$ ipython --no-banner

In [1]: import numpy as np

In [2]: np.set_printoptions(suppress=True, linewidth=200)

In [3]: tidy = lambda a: np.round(a, 3) + 0

In [4]: mat = np.vander(np.arange(4) - 1, 2, increasing=True)

In [5]: print(mat)
[[ 1 -1]
 [ 1  0]
 [ 1  1]
 [ 1  2]]

In [6]: P = mat @ np.linalg.solve(mat.T @ mat, mat.T)

In [7]: tidy(np.diag(P))
Out[7]: array([0.7, 0.3, 0.3, 0.7])

In [8]: np.trace(P)
Out[8]: np.float64(2.0)

In [9]: print(np.linalg.matrix_rank(np.eye(4) - P))
2

In [10]: tidy(np.linalg.eigvalsh(P))
Out[10]: array([0., 0., 1., 1.])

In [11]: tidy((np.eye(4) - P) @ mat)
Out[11]: 
array([[0., 0.],
       [0., 0.],
       [0., 0.],
       [0., 0.]])

In [12]: M2 = np.c_[mat[:, :1] @ np.array([[2]]), np.array([2, 6, 5, 1])]

In [13]: M2
Out[13]: 
array([[2, 2],
       [2, 6],
       [2, 5],
       [2, 1]])

In [14]: np.linalg.matrix_rank(np.c_[mat, M2])
Out[14]: np.int64(3)

In [15]: tidy(np.linalg.norm(np.linalg.qr(mat)[0].T @ M2, axis=0) ** 2 / ((M2 ** 2).sum(axis=0) + 1e-12))
Out[15]: array([1.   , 0.755])

In [16]: np.linalg.matrix_rank(M2)
Out[16]: np.int64(2)

In [17]: tidy(np.linalg.norm(M2 - mat @ np.linalg.lstsq(mat, M2)[0], axis=0))
Out[17]: array([0.   , 4.025])

In [18]: print(tidy(np.linalg.lstsq(mat, M2[:, 0])[0]))
[2. 0.]

In [19]: O, r_ = np.linalg.qr(mat)

In [20]: np.allclose(r_.T @ r_, mat.T @ mat)
Out[20]: True

In [21]: tidy(r_)
Out[21]: 
array([[-2.   , -1.   ],
       [ 0.   , -2.236]])

In [22]: print(tidy(O))
[[-0.5    0.671]
 [-0.5    0.224]
 [-0.5   -0.224]
 [-0.5   -0.671]]

In [23]: abs(r_[0, 0]), tidy(np.linalg.norm(mat[:, 0]))
Out[23]: (np.float64(2.0), np.float64(2.0))

In [24]: tidy(np.abs(np.diag(r_)))
Out[24]: array([2.   , 2.236])

In [25]: np.trace(O @ O.T)
Out[25]: np.float64(2.0)

In [26]: O, _ = np.linalg.qr(np.array([[-1.1, -0.1, -1.4, -0.2],
    ...:     [-0.6, -1.1, 0.7, -2.4],
    ...:     [0.7, -0.7, 0.7, -0.7],
    ...:     [1.0, 0.3, 0.0, -0.1]]))

In [27]: vals = np.array([1, 0, 1, 0])

In [28]: F = O @ np.diag(vals) @ O.T

In [29]: tidy(F)
Out[29]: 
array([[ 0.993,  0.065,  0.052, -0.005],
       [ 0.065,  0.156, -0.214, -0.285],
       [ 0.052, -0.214,  0.314,  0.409],
       [-0.005, -0.285,  0.409,  0.537]])

In [30]: rng = np.random.default_rng(65141)

In [31]: z = rng.permutation(4)

In [32]: z
Out[32]: array([3, 1, 2, 0])

In [33]: M2 = F[z][:, z]

In [34]: tidy(np.diag(M2))
Out[34]: array([0.537, 0.156, 0.314, 0.993])

In [35]: tidy(M2)
Out[35]: 
array([[ 0.537, -0.285,  0.409, -0.005],
       [-0.285,  0.156, -0.214,  0.065],
       [ 0.409, -0.214,  0.314,  0.052],
       [-0.005,  0.065,  0.052,  0.993]])

In [36]: vec = np.array([0, -2, 2, -2])

In [37]: tidy(np.linalg.eigvalsh(2 * F - np.eye(4)))
Out[37]: array([-1., -1.,  1.,  1.])

In [38]: tidy(F @ vec)
Out[38]: array([-0.017, -0.168,  0.238,  0.314])

In [39]: U, sigma, Vh = np.linalg.svd(F)

In [40]: tidy(sigma)
Out[40]: array([1., 1., 0., 0.])

In [41]: M2 = U[:, :2] @ np.diag(sigma[:2]) @ Vh[:2]

In [42]: tidy(np.linalg.norm(F - M2, 2)), tidy(sigma[2])
Out[42]: (np.float64(0.0), np.float64(0.0))

In [43]: tidy(M2)
Out[43]: 
array([[ 0.993,  0.065,  0.052, -0.005],
       [ 0.065,  0.156, -0.214, -0.285],
       [ 0.052, -0.214,  0.314,  0.409],
       [-0.005, -0.285,  0.409,  0.537]])

In [44]: print(np.linalg.matrix_rank(M2))
2

In [45]: K = np.load("data.npy")

In [46]: K
Out[46]: 
array([[0, 0, 0],
       [0, 0, 0],
       [3, 0, 0],
       [0, 6, 4],
       [0, 0, 0],
       [1, 9, 7],
       [0, 3, 1],
       [1, 0, 0],
       [3, 9, 7],
       [3, 3, 1],
       [0, 0, 0],
       [1, 0, 0],
       [0, 3, 1]])

In [47]: Xs = K - K.mean(axis=0)

In [48]: U, sigma, Vh = np.linalg.svd(Xs, full_matrices=False)

In [49]: tidy(Vh[0] * np.sign(Vh[0, np.abs(Vh[0]).argmax()]))
Out[49]: array([0.091, 0.792, 0.604])

In [50]: tidy((sigma ** 2).sum() ** 2 / (sigma ** 4).sum())
Out[50]: np.float64(1.178)

In [51]: print(tidy(np.abs(Vh[-1])))
[0.029 0.604 0.797]

In [52]: np.linalg.matrix_rank(Xs)
Out[52]: np.int64(3)

In [53]: print((np.sign(U[:, 0]) == np.sign(U[0, 0])).astype(int))
[1 1 1 0 1 0 1 1 0 0 1 1 1]

In [54]: Xs = K - K.mean(axis=0)

In [55]: vecs = np.linalg.svd(Xs)[2][:1]

In [56]: M2 = Xs - Xs @ vecs.T @ vecs

In [57]: tidy(np.cov(Xs @ vecs.T, rowvar=False))
Out[57]: np.float64(18.622)

In [58]: tidy((Xs @ vecs.T).std(axis=0))
Out[58]: array([4.146])

In [59]: tidy(np.linalg.norm(M2) / np.linalg.norm(Xs))
Out[59]: np.float64(0.285)

In [60]: gram = np.cov(K, rowvar=False)

In [61]: tidy(np.corrcoef(K.T))
Out[61]: 
array([[1.   , 0.281, 0.293],
       [0.281, 1.   , 0.976],
       [0.293, 0.976, 1.   ]])

In [62]: np.argsort(-K.std(axis=0).round(6), kind="stable")
Out[62]: array([1, 2, 0])

In [63]: print(tidy(np.polyfit(K[:, 1], K[:, 2], 1)))
[ 0.748 -0.284]

In [64]: tidy(np.linalg.eigvalsh(gram)[::-1])
Out[64]: array([18.622,  1.437,  0.21 ])

In [65]: print(tidy(gram))
[[ 1.577  1.212  0.968]
 [ 1.212 11.769  8.808]
 [ 0.968  8.808  6.923]]

In [66]: np.median(K, axis=0)
Out[66]: array([0., 0., 0.])

In [67]: tidy(np.corrcoef(K[:, 1], K[:, 2])[0, 1])
Out[67]: np.float64(0.976)

In [68]: z = K[:, 2] > np.median(K[:, 2])

In [69]: r0 = K[z].mean(axis=0) - K[~z].mean(axis=0)

In [70]: z.astype(int)
Out[70]: array([0, 0, 0, 1, 0, 1, 1, 0, 1, 1, 0, 0, 1])

In [71]: np.argsort(-np.abs(r0).round(6), kind="stable")
Out[71]: array([1, 2, 0])

In [72]: D = np.linalg.norm(K[:, None] - K[None], axis=-1)

In [73]: tidy(D[2])
Out[73]: array([ 3.   ,  3.   ,  0.   ,  7.81 ,  3.   , 11.576,  4.359,  2.   , 11.402,  3.162,  3.   ,  2.   ,  4.359])

In [74]: np.flatnonzero(D[2] < D.mean() / 2)
Out[74]: array([ 2,  7, 11])

In [75]: D[2].round(6).argsort(kind="stable")[:4]
Out[75]: array([ 2,  7, 11,  0])

In [76]: print(tidy(np.linalg.norm(K - K.mean(axis=0), axis=1)))
[3.147 3.147 3.656 4.304 3.147 8.411 1.202 3.01  8.664 2.215 3.147 3.01  1.202]

In [77]: (D + 1e9 * np.eye(13)).round(6).argmin(axis=1)
Out[77]: array([ 1,  0,  7,  6,  0,  8, 12, 11,  5,  6,  0,  7,  6])

In [78]: print(D.shape)
(13, 13)
